$ ipython --no-banner

In [1]: import numpy as np

In [2]: np.set_printoptions(suppress=True, linewidth=120)

In [3]: A = np.load("arr.npy")

In [4]: A
Out[4]: 
array([[0, 0, 1, 0, 0],
       [0, 1, 0, 0, 0],
       [1, 0, 0, 1, 0],
       [2, 0, 1, 2, 0],
       [0, 0, 0, 0, 0]])

In [5]: # splits into 3 blocks

In [6]: A @ A
Out[6]: 
array([[1, 0, 0, 1, 0],
       [0, 1, 0, 0, 0],
       [2, 0, 2, 2, 0],
       [5, 0, 4, 5, 0],
       [0, 0, 0, 0, 0]])

In [7]: np.flatnonzero(np.linalg.matrix_power((A != 0) + (A.T != 0) + np.eye(5), 5)[4])
Out[7]: array([4])

In [8]: (np.linalg.matrix_power((A != 0) + (A.T != 0) + np.eye(5), 5) > 0).astype(int)
Out[8]: 
array([[1, 0, 1, 1, 0],
       [0, 1, 0, 0, 0],
       [1, 0, 1, 1, 0],
       [1, 0, 1, 1, 0],
       [0, 0, 0, 0, 1]])

In [9]: vec = np.array([-3, -2, 1, -3, -1])

In [10]: np.sign((A @ vec).round(6))
Out[10]: array([ 1, -1, -1, -1,  0])

In [11]: A @ np.ones(5)
Out[11]: array([1., 1., 2., 5., 0.])

In [12]: np.einsum("ij,j->i", A, vec)
Out[12]: array([  1,  -2,  -6, -11,   0])

In [13]: A @ vec
Out[13]: array([  1,  -2,  -6, -11,   0])

In [14]: np.round(np.linalg.norm(A, 2) / np.linalg.norm(A), 2)
Out[14]: np.float64(0.92)

In [15]: [round(float(x), 2) for x in np.linalg.svd(A, compute_uv=False)[:3]]
Out[15]: [3.3, 1.05, 1.0]

In [16]: np.argsort(-np.linalg.norm(A, axis=0).round(6), kind="stable")[:3]
Out[16]: array([0, 3, 2])

In [17]: np.einsum("ii->", A)
Out[17]: np.int64(3)

In [18]: round(float(np.linalg.eigvals(A).sum().real), 2)
Out[18]: 3.0

In [19]: np.round(np.linalg.det(A[::-1]), 2)
Out[19]: np.float64(0.0)

In [20]: np.einsum("ij,ji->", A, A)
Out[20]: np.int64(9)

In [21]: arr = np.load("mat.npy")

In [22]: arr
Out[22]: 
array([[ 3,  0,  0,  0, -1,  1],
       [ 1,  3,  0,  0,  0, -1],
       [-1,  1,  3,  0,  0,  0],
       [ 0, -1,  1,  3,  0,  0],
       [ 0,  0, -1,  1,  3,  0],
       [ 0,  0,  0, -1,  1,  3]])

In [23]: np.round(np.linalg.det(arr), 2)
Out[23]: np.float64(576.0)

In [24]: np.linalg.matrix_power(arr, 4)
Out[24]: 
array([[ 75,  32,  19, -96, -53, 104],
       [104,  75,  32,  19, -96, -53],
       [-53, 104,  75,  32,  19, -96],
       [-96, -53, 104,  75,  32,  19],
       [ 19, -96, -53, 104,  75,  32],
       [ 32,  19, -96, -53, 104,  75]])

In [25]: np.allclose(arr @ arr.T, arr.T @ arr)
Out[25]: True

In [26]: np.allclose(arr, arr.T)
Out[26]: False

In [27]: np.round(np.fft.fft(arr[0]), 2)
Out[27]: array([3.+0.j  , 4.+0.j  , 3.+1.73j, 1.+0.j  , 3.-1.73j, 4.+0.j  ])

In [28]: (arr @ arr)[0]
Out[28]: array([ 9,  0,  1, -2, -5,  6])

In [29]: arr @ np.ones(6)
Out[29]: array([3., 3., 3., 3., 3., 3.])

In [30]: np.allclose(arr @ arr.T, arr.T @ arr)
Out[30]: True

In [31]: m1 = np.loadtxt("w.csv", delimiter=",")

In [32]: m1
Out[32]: 
array([[3., 3., 3.],
       [3., 6., 6.],
       [3., 6., 9.]])

In [33]: m1.shape
Out[33]: (3, 3)

In [34]: np.diff(m1, axis=0)
Out[34]: 
array([[0., 3., 3.],
       [0., 0., 3.]])

In [35]: np.linalg.matrix_rank(m1)
Out[35]: np.int64(3)

In [36]: m1.sum(axis=1)
Out[36]: array([ 9., 15., 18.])

In [37]: data = np.loadtxt("run17.csv", delimiter=",")

In [38]: data
Out[38]: 
array([[ 2., -1.,  1.,  0.,  0.,  0.],
       [ 1., -1., -2.,  0.,  0.,  0.],
       [-1.,  1.,  1.,  0.,  0.,  0.],
       [ 0.,  0.,  0., -2., -2.,  3.],
       [ 0.,  0.,  0., -1.,  0.,  2.],
       [ 0.,  0.,  0., -2., -1.,  0.]])

In [39]: # 2 blocks once reordered

In [40]: blk = np.stack([data, 3 * data, data[::-1]])

In [41]: blk.sum(axis=0)
Out[41]: 
array([[ 8., -4.,  4., -2., -1.,  0.],
       [ 4., -4., -8., -1.,  0.,  2.],
       [-4.,  4.,  4., -2., -2.,  3.],
       [-1.,  1.,  1., -8., -8., 12.],
       [ 1., -1., -2., -4.,  0.,  8.],
       [ 2., -1.,  1., -8., -4.,  0.]])

In [42]: np.round(np.linalg.det(blk), 2)
Out[42]: array([   7., 5103.,   -7.])

In [43]: np.einsum("bij,cij->bc", blk, blk)
Out[43]: 
array([[ 42., 126.,   0.],
       [126., 378.,   0.],
       [  0.,   0.,  42.]])

In [44]: rng = np.random.default_rng(79)

In [45]: out = data + rng.integers(-2, 3, (6, 5)) @ rng.integers(-2, 3, (5, 6))

In [46]: out
Out[46]: 
array([[-12.,   3.,  -1.,  -2.,   8.,  -2.],
       [ 11.,  -4.,  -1.,   4.,  -5.,   1.],
       [ 12.,   4.,  -2.,  -4.,  -3.,  -2.],
       [  3.,   4.,   4.,  -6.,   6.,   0.],
       [  0.,  -8.,   0.,   6.,  -7.,   8.],
       [  2.,   4.,   6.,  -8.,  11.,  -2.]])

In [47]: np.round(np.linalg.svd(out - data, compute_uv=False), 2) + 0
Out[47]: array([26.27, 20.86,  9.43,  2.58,  1.83,  0.  ])

In [48]: np.abs(out - data).sum(axis=1)
Out[48]: array([32., 24., 28., 26., 28., 32.])

In [49]: out = data[0, 0] * data[1:] - np.outer(data[1:, 0], data[0])

In [50]: out
Out[50]: 
array([[ 0., -1., -5.,  0.,  0.,  0.],
       [ 0.,  1.,  3.,  0.,  0.,  0.],
       [ 0.,  0.,  0., -4., -4.,  6.],
       [ 0.,  0.,  0., -2.,  0.,  4.],
       [ 0.,  0.,  0., -4., -2.,  0.]])

In [51]: data[:, 0] / data[0, 0]
Out[51]: array([ 1. ,  0.5, -0.5,  0. ,  0. ,  0. ])

In [52]: np.flatnonzero(~out.round(6).any(axis=1))
Out[52]: array([], dtype=int64)

In [53]: W0 = np.loadtxt("m.csv", delimiter=",")

In [54]: W0.round(2)
Out[54]: 
array([[0.33, 0.  , 0.33, 0.  , 0.  , 0.33],
       [0.  , 1.  , 0.  , 0.  , 0.  , 0.  ],
       [0.25, 0.25, 0.25, 0.  , 0.  , 0.25],
       [0.25, 0.25, 0.25, 0.25, 0.  , 0.  ],
       [0.  , 0.  , 0.  , 0.  , 1.  , 0.  ],
       [0.33, 0.33, 0.  , 0.  , 0.  , 0.33]])

In [55]: vec = np.array([2, 1, -2, -2, -3, 1])

In [56]: h1 = np.maximum(W0 @ vec, 0)

In [57]: np.round(W0 * (h1 > 1e-9)[:, None], 2)
Out[57]: 
array([[0.33, 0.  , 0.33, 0.  , 0.  , 0.33],
       [0.  , 1.  , 0.  , 0.  , 0.  , 0.  ],
       [0.25, 0.25, 0.25, 0.  , 0.  , 0.25],
       [0.  , 0.  , 0.  , 0.  , 0.  , 0.  ],
       [0.  , 0.  , 0.  , 0.  , 0.  , 0.  ],
       [0.33, 0.33, 0.  , 0.  , 0.  , 0.33]])

In [58]: np.round(np.tanh(W0 @ vec), 2)
Out[58]: array([ 0.32,  0.76,  0.46, -0.24, -1.  ,  0.87])

In [59]: np.flatnonzero(h1 > 1e-9)
Out[59]: array([0, 1, 2, 5])

In [60]: np.maximum(W0 @ (3 * vec), 0)
Out[60]: array([1. , 3. , 1.5, 0. , 0. , 4. ])

In [61]: h1.round(2)
Out[61]: array([0.33, 1.  , 0.5 , 0.  , 0.  , 1.33])

In [62]: out = np.array([[-1, -2, 3, -2, 2, 3],
    ...:     [2, 1, -1, 1, -2, -2],
    ...:     [3, -3, 1, 1, -2, 2],
    ...:     [2, -1, 3, 3, 3, 0],
    ...:     [-1, 1, 2, 2, 0, 2],
    ...:     [-3, 3, -1, 2, 1, -1]])

In [63]: mat = np.triu(out)

In [64]: mat
Out[64]: 
array([[-1, -2,  3, -2,  2,  3],
       [ 0,  1, -1,  1, -2, -2],
       [ 0,  0,  1,  1, -2,  2],
       [ 0,  0,  0,  3,  3,  0],
       [ 0,  0,  0,  0,  0,  2],
       [ 0,  0,  0,  0,  0, -1]])

In [65]: np.linalg.matrix_rank(mat, rtol=0.1)
Out[65]: np.int64(4)

In [66]: [round(float(x), 2) for x in np.linalg.svd(mat, compute_uv=False)[:3]]
Out[66]: [6.55, 4.43, 3.2]

In [67]: np.prod(np.diag(mat)), round(np.linalg.det(mat), 2)
Out[67]: (np.int64(0), np.float64(0.0))

In [68]: np.round(np.sort(np.linalg.eigvals(mat)), 2)
Out[68]: array([-1., -1.,  0.,  1.,  1.,  3.])

In [69]: np.linalg.matrix_rank(mat - mat[0, 0] * np.eye(6))
Out[69]: np.int64(5)

In [70]: mat @ mat
Out[70]: 
array([[  1,   0,   2,  -3, -10,   8],
       [  0,   1,  -2,   3,   3,  -6],
       [  0,   0,   1,   4,   1,  -4],
       [  0,   0,   0,   9,   9,   6],
       [  0,   0,   0,   0,   0,  -2],
       [  0,   0,   0,   0,   0,   1]])

In [71]: M = np.array([[1, 0, 2], [2, 1, 1], [1, 1, 1], [2, 1, 2], [1, 1, 0], [0, 2, 2]])

In [72]: M[-1] = M[0] + -1 * M[1]

In [73]: M
Out[73]: 
array([[ 1,  0,  2],
       [ 2,  1,  1],
       [ 1,  1,  1],
       [ 2,  1,  2],
       [ 1,  1,  0],
       [-1, -1,  1]])

In [74]: out = np.c_[M[:, :2] @ np.array([[0, -3], [0, 2]]), np.array([1, 3, -2, 2, -1, -2])]

In [75]: out
Out[75]: 
array([[ 0, -3,  1],
       [ 0, -4,  3],
       [ 0, -1, -2],
       [ 0, -4,  2],
       [ 0, -1, -1],
       [ 0,  1, -2]])

In [76]: np.round(np.linalg.norm(out - M @ np.linalg.lstsq(M, out)[0], axis=0), 2) + 0
Out[76]: array([0.  , 0.  , 1.23])

In [77]: P = M @ np.linalg.solve(M.T @ M, M.T)

In [78]: np.round(np.linalg.eigvalsh(P), 2) + 0
Out[78]: array([0., 0., 0., 1., 1., 1.])

In [79]: np.allclose(P @ P, P)
Out[79]: True

In [80]: np.round(np.trace(P), 2)
Out[80]: np.float64(3.0)

In [81]: np.round((np.eye(6) - P) @ M, 2) + 0
Out[81]: 
array([[0., 0., 0.],
       [0., 0., 0.],
       [0., 0., 0.],
       [0., 0., 0.],
       [0., 0., 0.],
       [0., 0., 0.]])
